>>> import numpy as np
>>> from numpy import linalg as LA
>>> np.set_printoptions(precision=3, suppress=True, linewidth=100)
>>> F = np.loadtxt("x.csv", delimiter=",")
>>> F
array([[0.333, 0.333, 0.333],
       [0.333, 0.333, 0.333],
       [0.   , 0.5  , 0.5  ]])
>>> Y = F / LA.norm(F, axis=1, keepdims=True)
>>> C2 = Y @ Y.T
>>> LA.norm(Y, axis=1)
array([1., 1., 1.])
>>> (np.abs(C2) > 0.9).astype(int)
array([[1, 1, 0],
       [1, 1, 0],
       [0, 0, 1]])
>>> W0 = np.loadtxt("m.csv", delimiter=",")
>>> W0
array([[ 1.014, -0.996, -0.006, -1.993],
       [ 0.991, -1.004,  0.005, -1.995],
       [ 0.957, -0.985,  0.021, -2.037],
       [ 1.024, -1.   , -0.032, -1.989],
       [ 1.056, -0.981,  0.005, -2.026],
       [ 0.988,  1.982,  1.969,  0.966],
       [ 1.001,  1.994,  2.004,  0.972],
       [ 1.002,  1.983,  1.991,  1.036],
       [ 1.013,  1.995,  2.017,  0.969],
       [ 0.993,  2.002,  1.987,  1.001]])
>>> dist = LA.norm(W0[:, None] - W0[None], axis=-1)
>>> dist[8]
array([4.67 , 4.672, 4.68 , 4.682, 4.677, 0.056, 0.018, 0.074, 0.   , 0.049])
>>> dist[8].round(6).argsort(kind="stable")[:4]
array([8, 6, 9, 5])
>>> LA.matrix_rank(dist ** 2)
np.int64(6)
>>> np.unravel_index(dist.round(6).argmax(), dist.shape)
(np.int64(3), np.int64(7))
>>> (dist + 1e9 * np.eye(10)).round(6).argmin(axis=1)
array([1, 0, 1, 0, 0, 6, 8, 9, 6, 6])
>>> dist.shape
(10, 10)
>>> LA.norm(W0, axis=1)
array([2.448, 2.443, 2.457, 2.451, 2.486, 3.117, 3.153, 3.158, 3.164, 3.153])
>>> Y = np.c_[W0[:, :1] @ np.array([[-1]]), np.array([9, 7, 3, 5, 5, 1, 2, 1, 9, 5])]
>>> Y
array([[-1.014,  9.   ],
       [-0.991,  7.   ],
       [-0.957,  3.   ],
       [-1.024,  5.   ],
       [-1.056,  5.   ],
       [-0.988,  1.   ],
       [-1.001,  2.   ],
       [-1.002,  1.   ],
       [-1.013,  9.   ],
       [-0.993,  5.   ]])
>>> LA.matrix_rank(np.c_[W0, Y])
np.int64(5)
>>> np.round(LA.lstsq(W0, Y[:, 0])[0], 3) + 0
array([-1.,  0.,  0.,  0.])
>>> LA.norm(LA.qr(W0)[0].T @ Y, axis=0) ** 2 / ((Y ** 2).sum(axis=0) + 1e-12)
array([1.   , 0.788])
>>> np.round(LA.norm(Y - W0 @ LA.lstsq(W0, Y)[0], axis=0), 3) + 0
array([0.   , 7.986])
>>> C2 = np.cov(W0, rowvar=False)
>>> C2.shape
(4, 4)
>>> np.argwhere(np.triu(np.abs(np.corrcoef(W0.T)) > 0.8, 1))
array([[1, 2],
       [1, 3],
       [2, 3]])
>>> np.median(W0, axis=0)
array([ 1.002,  0.5  ,  0.995, -0.512])
>>> W0.std(axis=0)
array([0.025, 1.492, 0.998, 1.499])
>>> np.argsort(-W0.std(axis=0).round(6), kind="stable")
array([3, 1, 2, 0])
>>> C = W0[[7, 5]].astype(float)
>>> for _ in range(3):
...     z = LA.norm(W0[:, None] - C, axis=-1).argmin(axis=1)
...     C = np.array([W0[z == j].mean(axis=0) for j in range(2)])
... 
>>> z
array([1, 1, 1, 1, 1, 0, 0, 0, 0, 0])
>>> np.abs(C[1] - C[0]).argmax()
np.int64(3)
>>> P = W0 @ LA.solve(W0.T @ W0, W0.T)
>>> np.round(LA.eigvalsh(P), 3) + 0
array([0., 0., 0., 0., 0., 0., 1., 1., 1., 1.])
>>> np.allclose(P @ P, P)
True
>>> np.diag(P)
array([0.24 , 0.438, 0.773, 0.415, 0.424, 0.381, 0.223, 0.633, 0.228, 0.244])
>>> P @ W0[:, 0]
array([1.014, 0.991, 0.957, 1.024, 1.056, 0.988, 1.001, 1.002, 1.013, 0.993])
>>> A = np.load("a.npy")
>>> A
array([[ 0,  2,  2,  3],
       [ 0,  3,  4,  5],
       [ 1,  6,  4,  6],
       [ 1,  7,  7,  7],
       [ 1,  8,  7, 10],
       [ 1,  8,  7, 11],
       [ 4, 11, 10, 12],
       [ 5, 11, 13, 14],
       [ 5, 11, 15, 17],
       [ 6, 11, 15, 19],
       [ 6, 14, 15, 20],
       [ 8, 15, 16, 22],
       [10, 15, 17, 22],
       [12, 17, 19, 22],
       [12, 17, 19, 23],
       [14, 17, 19, 26],
       [15, 19, 19, 26],
       [17, 21, 21, 26],
       [17, 21, 23, 26],
       [17, 21, 23, 28],
       [19, 22, 25, 29],
       [22, 22, 27, 29],
       [23, 22, 27, 29]])
>>> vec = np.array([1, 0, 1, 0])
>>> target = A @ vec
>>> beta, lr = np.zeros(4), 1 / LA.norm(A, 2) ** 2
>>> for i in range(25):
...     beta -= lr * A.T @ (A @ beta - target)
...     if i % 5 == 0: print(i, round(LA.norm(A @ beta - target), 3))
... 
0 13.557
5 12.99
10 12.448
15 11.931
20 11.439
>>> beta
array([0.468, 0.369, 0.462, 0.473])
>>> C = A[[22, 1]].astype(float)
>>> for _ in range(3):
...     z = LA.norm(A[:, None] - C, axis=-1).argmin(axis=1)
...     C = np.array([A[z == j].mean(axis=0) for j in range(2)])
... 
>>> z
array([1, 1, 1, 1, 1, 1, 1, 1, 1, 1, 1, 0, 0, 0, 0, 0, 0, 0, 0, 0, 0, 0, 0])
>>> np.bincount(z)
array([12, 11])
>>> left, s, VT = LA.svd(A)
>>> s
array([157.365,  14.94 ,   4.997,   4.811])
>>> Y = left[:, :1] @ np.diag(s[:1]) @ VT[:1]
>>> round(float(LA.norm(A - Y) / LA.norm(A)), 3)
0.104
>>> round(np.abs(A - Y).max(), 3)
np.float64(5.236)
>>> z = A[:, 3] > np.median(A[:, 3])
>>> f = A[z].mean(axis=0) - A[~z].mean(axis=0)
>>> np.argsort(-np.abs(f).round(6), kind="stable")
array([3, 0, 2, 1])
>>> arr = np.load("case3.npy")
>>> arr
array([[ 0.74 ,  1.036, -1.699,  0.964, -0.12 ],
       [-0.4  ,  2.3  ,  0.3  ,  0.7  ,  1.8  ],
       [ 0.7  ,  1.1  , -1.7  ,  1.   , -0.1  ],
       [-0.3  ,  0.6  , -0.5  ,  1.1  ,  0.7  ]])
>>> [round(float(x), 3) for x in LA.svd(arr, compute_uv=False)[:3]]
[3.875, 2.659, 0.797]
>>> round(LA.norm(arr, 2) / LA.norm(arr), 3)
np.float64(0.813)
>>> LA.matrix_rank(arr, rtol=0.1)
np.int64(3)
>>> np.argsort(-LA.norm(arr, axis=0).round(6), kind="stable")[:3]
array([1, 2, 4])
>>> def softmax(z):
...     e = np.exp(z - z.max(axis=-1, keepdims=True))
...     return e / e.sum(axis=-1, keepdims=True)
... 
>>> softmax(arr).sum(axis=1)
array([1., 1., 1., 1.])
>>> S = arr @ arr.T / np.sqrt(5)
>>> softmax(S).round(6).argmax(axis=1)
array([2, 1, 2, 1])
>>> softmax(S)[1] @ arr
array([-0.313,  2.106,  0.107,  0.745,  1.595])
>>> Y = arr / LA.norm(arr, axis=1, keepdims=True)
>>> C2 = Y @ Y.T
>>> (C2 - 2 * np.eye(4)).round(6).argmax(axis=1)
array([2, 3, 0, 1])
>>> (np.abs(C2) > 0.9).astype(int)
array([[1, 0, 1, 0],
       [0, 1, 0, 0],
       [1, 0, 1, 0],
       [0, 0, 0, 1]])
>>> C2[3]
array([0.615, 0.717, 0.636, 1.   ])
>>> round(np.degrees(np.arccos(np.clip(C2[3, 1], -1, 1))), 3)
np.float64(44.226)
>>> M = np.load("arr.npy")
>>> M
array([[ -5.261, -10.728,  10.238],
       [ -3.647,  -9.757,  11.269],
       [ -4.707, -11.258,  10.949],
       [ -5.343, -10.675,   9.578],
       [ -4.312, -10.543,  10.616],
       [ -7.032, -11.054,   9.766],
       [ -6.809,  -9.599,   8.921],
       [ -5.2  ,  -9.965,  10.033],
       [ -4.865, -10.3  ,   7.912],
       [ -5.089, -10.088,   9.821],
       [ -3.39 ,  -9.965,   8.75 ],
       [ -4.831,  -9.927,   8.944],
       [ -3.086,  -9.713,   8.893],
       [ -4.109,  -9.95 ,   9.499]])
>>> Ac = (M - M.mean(axis=0)) / M.std(axis=0)
>>> Ac.std(axis=0)
array([1., 1., 1.])
>>> np.argwhere(np.abs(Ac) > 2)
array([[2, 1],
       [5, 0]])
>>> beta = LA.lstsq(np.delete(Ac, 2, axis=1), Ac[:, 2])[0]
>>> np.abs(beta).argmax()
np.int64(1)
>>> round(float(1 - np.var(Ac[:, 2] - np.delete(Ac, 2, axis=1) @ beta)), 3)
0.174
>>> mat = np.load("layer9.npy")
>>> mat
array([[ 0,  0,  0,  0,  0],
       [ 2,  8,  9,  1,  3],
       [-1,  2,  2,  2, -1],
       [ 0,  0,  0,  0,  0],
       [-1,  2,  2,  2, -1],
       [ 1,  2,  3,  0,  0],
       [ 0,  0,  0,  0,  0],
       [ 3,  3,  5,  2,  1],
       [ 2,  4,  4, -1,  4],
       [-1,  2,  2,  2, -1],
       [ 0,  3,  2, -3,  3],
       [ 1,  5,  5, -3,  3],
       [ 0,  0,  0,  0,  0],
       [ 2,  1,  2,  2,  1],
       [ 2,  1,  2,  2,  1],
       [ 3,  2,  1, -2, -3],
       [ 1,  3,  4,  4,  0],
       [ 0,  7,  7, -1,  2],
       [ 3,  5,  3, -5,  0],
       [ 5,  3,  3,  0, -2],
       [-1,  2,  2,  2, -1],
       [ 1,  2,  3,  0,  0],
       [ 3,  5,  3, -5,  0],
       [ 1,  5,  5, -3,  3],
       [ 3,  2,  1, -2, -3],
       [ 2,  4,  3,  0, -4],
       [ 6,  5,  6,  0, -2]])
>>> # row 3 repeats row 0
>>> vec = np.array([2, 0, 1, 1, 3])
>>> target = mat @ vec
>>> np.round(LA.lstsq(mat, target)[0], 3) + 0
array([2., 0., 1., 1., 3.])
>>> target
array([ 0, 23, -1,  0, -1,  5,  0, 16, 19, -1,  8, 13,  0, 11, 11, -4, 10, 12,  4,  7, -1,  5,  4,
       13, -4, -5, 12])
>>> rng = np.random.default_rng(18)
>>> target = target + 0.05 * rng.normal(size=27)
>>> target
array([-0.022, 22.943, -0.966, -0.055, -0.899,  5.046, -0.018, 16.029, 19.081, -0.858,  7.954,
       13.053,  0.026, 10.986, 11.055, -3.975, 10.054, 11.974,  4.   ,  7.02 , -0.999,  5.001,
        3.962, 13.006, -3.991, -5.003, 11.999])
>>> beta, *_ = LA.lstsq(mat, target)
>>> beta.round()
array([2., 0., 1., 1., 3.])
>>> beta
array([2.   , 0.012, 0.992, 1.011, 2.999])
>>> J = np.loadtxt("w.csv", delimiter=",")
>>> J
array([[1.   , 0.2  , 0.04 , 0.008],
       [0.2  , 1.   , 0.2  , 0.04 ],
       [0.04 , 0.2  , 1.   , 0.2  ],
       [0.008, 0.04 , 0.2  , 1.   ]])
>>> ev, vecs = LA.eig(J)
>>> ev
array([1.362, 1.083, 0.846, 0.709])
>>> np.round(J @ vecs[:, 0] - ev[0] * vecs[:, 0], 3) + 0
array([0., 0., 0., 0.])
>>> np.round(np.prod(ev), 3)
np.float64(0.885)
>>> Ac = (W0 - W0.mean(axis=0)) / W0.std(axis=0)
>>> Ac.std(axis=0)
array([1., 1., 1., 1.])
>>> beta = LA.lstsq(np.delete(Ac, 3, axis=1), Ac[:, 3])[0]
>>> np.abs(beta).argmax()
np.int64(1)
>>> z = rng.permutation(4)
>>> Y = J[:, z] * rng.choice([-1, 1], 4)
>>> Y
array([[ 0.2  , -0.008,  1.   , -0.04 ],
       [ 1.   , -0.04 ,  0.2  , -0.2  ],
       [ 0.2  , -0.2  ,  0.04 , -1.   ],
       [ 0.04 , -1.   ,  0.008, -0.2  ]])
>>> left, _, VT = LA.svd(J.T @ Y)
>>> np.round(left @ VT, 3) + 0
array([[ 0.,  0.,  1.,  0.],
       [ 1.,  0.,  0.,  0.],
       [ 0.,  0.,  0., -1.],
       [ 0., -1.,  0.,  0.]])
>>> np.round(LA.lstsq(J, Y)[0], 3) + 0
array([[ 0.,  0.,  1.,  0.],
       [ 1.,  0.,  0.,  0.],
       [ 0.,  0.,  0., -1.],
       [ 0., -1.,  0.,  0.]])
>>> vec = np.ones(4)
>>> for _ in range(7):
...     vec = J @ vec
...     vec /= LA.norm(vec)
...     print(round(vec @ J @ vec, 3))
... 
1.355
1.36
1.361
1.362
1.362
1.362
1.362
>>> vec
array([0.4  , 0.583, 0.583, 0.4  ])
>>> np.round(LA.eigvalsh(J)[-1], 3)
np.float64(1.362)
>>> J.ravel(order="F")
array([1.   , 0.2  , 0.04 , 0.008, 0.2  , 1.   , 0.2  , 0.04 , 0.04 , 0.2  , 1.   , 0.2  , 0.008,
       0.04 , 0.2  , 1.   ])
>>> J.reshape(2, -1)
array([[1.   , 0.2  , 0.04 , 0.008, 0.2  , 1.   , 0.2  , 0.04 ],
       [0.04 , 0.2  , 1.   , 0.2  , 0.008, 0.04 , 0.2  , 1.   ]])
>>> J.reshape(-1, 2)
array([[1.   , 0.2  ],
       [0.04 , 0.008],
       [0.2  , 1.   ],
       [0.2  , 0.04 ],
       [0.04 , 0.2  ],
       [1.   , 0.2  ],
       [0.008, 0.04 ],
       [0.2  , 1.   ]])
>>> blk = J.reshape(4, 2, -1)
>>> np.einsum("ihd,ihd->ih", blk, blk)
array([[1.04 , 0.002],
       [1.04 , 0.042],
       [0.042, 1.04 ],
       [0.002, 1.04 ]])
>>> blk[:, 0]
array([[1.   , 0.2  ],
       [0.2  , 1.   ],
       [0.04 , 0.2  ],
       [0.008, 0.04 ]])
>>> blk.sum(axis=1)
array([[1.04 , 0.208],
       [0.4  , 1.04 ],
       [1.04 , 0.4  ],
       [0.208, 1.04 ]])
>>> np.swapaxes(blk, 1, 2)[1]
array([[0.2 , 0.2 ],
       [1.  , 0.04]])
>>> feats = np.loadtxt("block7.csv", delimiter=",")
>>> feats
array([[ 1.483, -3.208,  1.725],
       [-1.33 ,  3.825, -2.495],
       [-3.644,  9.61 , -5.966],
       [-0.771,  2.427, -1.656],
       [ 0.73 , -1.324,  0.595],
       [ 0.525, -0.814,  0.288],
       [-4.893, 12.732, -7.839],
       [-2.851,  7.628, -4.777],
       [-1.848,  5.119, -3.272],
       [-4.909, 12.772, -7.863],
       [ 3.284, -7.71 ,  4.426],
       [ 1.577, -3.443,  1.866],
       [-0.033,  0.582, -0.549],
       [-4.13 , 10.824, -6.694],
       [-0.846,  2.615, -1.769],
       [ 0.498, -0.744,  0.246],
       [ 3.484, -8.211,  4.727],
       [-0.552,  1.881, -1.328],
       [ 1.099, -2.246,  1.148],
       [ 1.248, -2.62 ,  1.372],
       [-0.339,  1.347, -1.008],
       [-2.856,  7.64 , -4.784],
       [-2.506,  6.765, -4.259],
       [-1.675,  4.687, -3.012],
       [-0.573,  1.932, -1.359],
       [-3.033,  8.083, -5.05 ]])
>>> vec = np.array([-1, 1, -1])
>>> feats * vec
array([[-1.483, -3.208, -1.725],
       [ 1.33 ,  3.825,  2.495],
       [ 3.644,  9.61 ,  5.966],
       [ 0.771,  2.427,  1.656],
       [-0.73 , -1.324, -0.595],
       [-0.525, -0.814, -0.288],
       [ 4.893, 12.732,  7.839],
       [ 2.851,  7.628,  4.777],
       [ 1.848,  5.119,  3.272],
       [ 4.909, 12.772,  7.863],
       [-3.284, -7.71 , -4.426],
       [-1.577, -3.443, -1.866],
       [ 0.033,  0.582,  0.549],
       [ 4.13 , 10.824,  6.694],
       [ 0.846,  2.615,  1.769],
       [-0.498, -0.744, -0.246],
       [-3.484, -8.211, -4.727],
       [ 0.552,  1.881,  1.328],
       [-1.099, -2.246, -1.148],
       [-1.248, -2.62 , -1.372],
       [ 0.339,  1.347,  1.008],
       [ 2.856,  7.64 ,  4.784],
       [ 2.506,  6.765,  4.259],
       [ 1.675,  4.687,  3.012],
       [ 0.573,  1.932,  1.359],
       [ 3.033,  8.083,  5.05 ]])
>>> (feats @ vec).argmax()
np.int64(9)
>>> np.sign((feats @ vec).round(6))
array([-1.,  1.,  1.,  1., -1., -1.,  1.,  1.,  1.,  1., -1., -1.,  1.,  1.,  1., -1., -1.,  1.,
       -1., -1.,  1.,  1.,  1.,  1.,  1.,  1.])
